$ python3 -q
>>> import numpy as np
>>> import numpy.linalg as la
>>> np.set_printoptions(suppress=True, linewidth=200)
>>> ang = np.deg2rad(36)
>>> data = np.eye(4)
>>> data[np.ix_([2, 0], [2, 0])] = [[np.cos(ang), -np.sin(ang)], [np.sin(ang), np.cos(ang)]]
>>> print(data.round(2))
[[ 0.81  0.    0.59  0.  ]
 [ 0.    1.    0.    0.  ]
 [-0.59  0.    0.81  0.  ]
 [ 0.    0.    0.    1.  ]]
>>> # 3 blocks once reordered
>>> print(round(float(la.det(data.T)), 2))
1.0
>>> print(round(float(la.det(data[::-1])), 2))
1.0
>>> J = np.loadtxt("a.csv", delimiter=",")
>>> print(J)
[[4. 1. 6.]
 [4. 1. 6.]
 [4. 1. 6.]
 [4. 1. 6.]
 [4. 1. 6.]
 [4. 1. 6.]
 [4. 1. 6.]
 [4. 1. 6.]
 [4. 1. 6.]
 [4. 1. 6.]
 [4. 1. 6.]]
>>> print(np.round(la.det(data), 2))
1.0
>>> print(np.flatnonzero(la.matrix_power((data != 0) + (data.T != 0) + np.eye(4), 4)[3]))
[3]
>>> print((la.matrix_power((data != 0) + (data.T != 0) + np.eye(4), 4) > 0).astype(int))
[[1 0 1 0]
 [0 1 0 0]
 [1 0 1 0]
 [0 0 0 1]]
>>> print(np.round(np.sort(la.eigvals(data).real), 2))
[0.81 0.81 1.   1.  ]
>>> rk = la.matrix_rank(J)
>>> print(rk)
1
>>> N = la.svd(J)[2][rk:].T
>>> print(np.allclose(J @ N, 0))
True
>>> print(np.round(N @ N.T, 2))
[[ 0.7  -0.08 -0.45]
 [-0.08  0.98 -0.11]
 [-0.45 -0.11  0.32]]
>>> print([int(la.matrix_rank(J[:, :j + 1])) for j in range(3)])
[1, 1, 1]
>>> mat = np.loadtxt("x.csv", delimiter=",")
>>> print(mat)
[[-3.02 19.18 23.79]
 [-5.94 19.33 26.42]
 [-6.17 19.52 24.08]
 [-3.52 20.7  24.5 ]
 [-4.   19.24 24.11]
 [-5.52 17.99 24.44]
 [-6.24 19.36 24.89]
 [-5.41 20.24 27.03]
 [-5.51 20.72 26.01]
 [-4.96 19.86 25.15]
 [-5.89 19.22 24.7 ]
 [-5.9  19.25 24.62]
 [-5.13 19.11 23.58]
 [-6.2  20.29 25.22]
 [-3.26 21.11 23.25]
 [-6.19 19.92 26.3 ]
 [-4.44 22.39 25.33]
 [-2.56 21.01 23.57]
 [-3.05 17.75 26.09]
 [-5.01 19.27 25.05]]
>>> Uu, sigma, Vt = la.svd(mat)
>>> print(np.argmax(sigma[:-1] / (sigma[1:] + 1e-6)) + 1)
1
>>> A2 = Uu[:, :1] @ np.diag(sigma[:1]) @ Vt[:1]
>>> print(la.matrix_rank(A2))
1
>>> print(la.matrix_rank(mat, rtol=0.05))
1
>>> print(round(la.norm(mat - A2) / la.norm(mat), 2))
0.05
>>> vec = np.array([-2, 4, -4])
>>> rhs = mat @ vec
>>> print(np.round(la.pinv(mat) @ mat, 2) + 0)
[[1. 0. 0.]
 [0. 1. 0.]
 [0. 0. 1.]]
>>> print(np.round(la.solve(mat.T @ mat, mat.T @ rhs), 2))
[-2.  4. -4.]
>>> print(np.round(la.lstsq(mat, rhs)[0], 2))
[-2.  4. -4.]
>>> rng = np.random.default_rng(26085)
>>> rhs = rhs + 0.1 * rng.normal(size=20)
>>> print(rhs.round(2))
[-12.33 -16.64  -6.15  -8.15 -11.55 -14.76  -9.59 -16.31 -10.04 -11.16 -10.1   -9.68  -7.65  -7.33  -1.98 -13.03  -2.96  -5.04 -27.33 -13.14]
>>> c, *_ = la.lstsq(mat, rhs)
>>> print(np.round(la.norm(rhs - mat @ c), 2))
0.39
>>> print(c.round())
[-2.  4. -4.]
>>> print(np.round(mat.T @ (rhs - mat @ c), 2) + 0)
[0. 0. 0.]
>>> print([round(float(la.norm(la.solve(mat.T @ mat + lam * np.eye(3), mat.T @ rhs))), 2) for lam in (0, 1, 10, 100)])
[6.01, 5.64, 3.7, 0.93]
>>> Uu, sigma, Vt = la.svd(J)
>>> print(sigma.round(2) + 0)
[24.15  0.    0.  ]
>>> A2 = Uu[:, :1] @ np.diag(sigma[:1]) @ Vt[:1]
>>> print(la.matrix_rank(J, rtol=0.05))
1
>>> print(round(float(la.norm(J - A2, 2)), 2), round(sigma[1], 2))
0.0 0.0
>>> print(la.matrix_rank(A2))
1
>>> arr = np.loadtxt("data.csv", delimiter=",")
>>> print(arr)
[[ 1.1 -4.   0.3  0.6]
 [ 1.6  2.5  0.1 -0.3]
 [-0.2 -4.   0.9  0.7]]
>>> # column 1 is much longer than the rest
>>> f, g = arr[2], arr[0]
>>> print(f @ g)
16.47
>>> pr = (f @ g) / (f @ f) * f
>>> print(round(float(la.norm(f + g) ** 2 + la.norm(f - g) ** 2), 2))
70.0
>>> print(pr.round(2))
[-0.19 -3.8   0.85  0.66]
>>> A2 = arr / la.norm(arr, axis=1, keepdims=True)
>>> cov = A2 @ A2.T
>>> print(np.round(la.norm(A2, axis=1), 2))
[1. 1. 1.]
>>> print(np.argwhere(np.triu(np.abs(cov) > 0.95, 1)))
[]
>>> print((np.abs(cov) > 0.9).astype(int))
[[1 0 1]
 [0 1 0]
 [1 0 1]]
>>> print(cov.round(2))
[[ 1.   -0.67  0.94]
 [-0.67  1.   -0.84]
 [ 0.94 -0.84  1.  ]]
>>> print(np.round(np.degrees(np.arccos(np.clip(cov[2, 0], -1, 1))), 2))
19.75
>>> m1 = np.load("run17.npy")
>>> print(m1)
[[1 3 3 0]
 [3 1 3 3]
 [3 3 1 3]
 [0 3 3 1]]
>>> ev, evecs = la.eigh(m1)
>>> vec = np.array([9, 2, 6, 4])
>>> print(np.abs(m1).sum(axis=1).max(), round(np.abs(ev).max(), 2))
10 8.68
>>> print(np.round(evecs * np.abs(ev) @ evecs.T, 2))
[[3.29 1.21 1.21 2.29]
 [1.21 4.4  2.4  1.21]
 [1.21 2.4  4.4  1.21]
 [2.29 1.21 1.21 3.29]]
>>> feats = np.loadtxt("w.csv", delimiter=",")
>>> print(feats)
[[ 0.  2. -4.]
 [ 2. -4. -1.]
 [-4. -1. -2.]]
>>> # symmetric, so the eigenvalues are real
>>> vec = np.array([1, 0, 1])
>>> h = np.maximum(feats @ vec, 0)
>>> print(np.maximum(feats @ vec, 0) - np.maximum(-feats @ vec, 0))
[-4.  1. -6.]
>>> print(np.flatnonzero(h > 1e-9))
[1]
>>> print(feats.T @ h)
[ 2. -4. -1.]
>>> vec = np.array([2, -1, 0])
>>> rhs = feats @ vec
>>> print(rhs)
[-2.  8. -7.]
>>> print(np.round(la.solve(feats, feats[:, 2]), 2))
[-0. -0.  1.]
>>> print(np.round(la.solve(feats, rhs + feats[:, 0]), 2) + 0)
[ 3. -1.  0.]
>>> vec = np.array([2, 0, 2])
>>> rhs = feats @ vec
>>> c, lr = np.zeros(3), 1 / la.norm(feats, 2) ** 2
>>> for i in range(30):
...     c -= lr * feats.T @ (feats @ c - rhs)
...     if i % 5 == 0: print(i, round(la.norm(feats @ c - rhs), 2))
... 
0 2.04
5 0.03
10 0.0
15 0.0
20 0.0
25 0.0
>>> print(round(la.cond(feats), 2))
1.43
>>> print(c.round(2) + 0)
[2. 0. 2.]
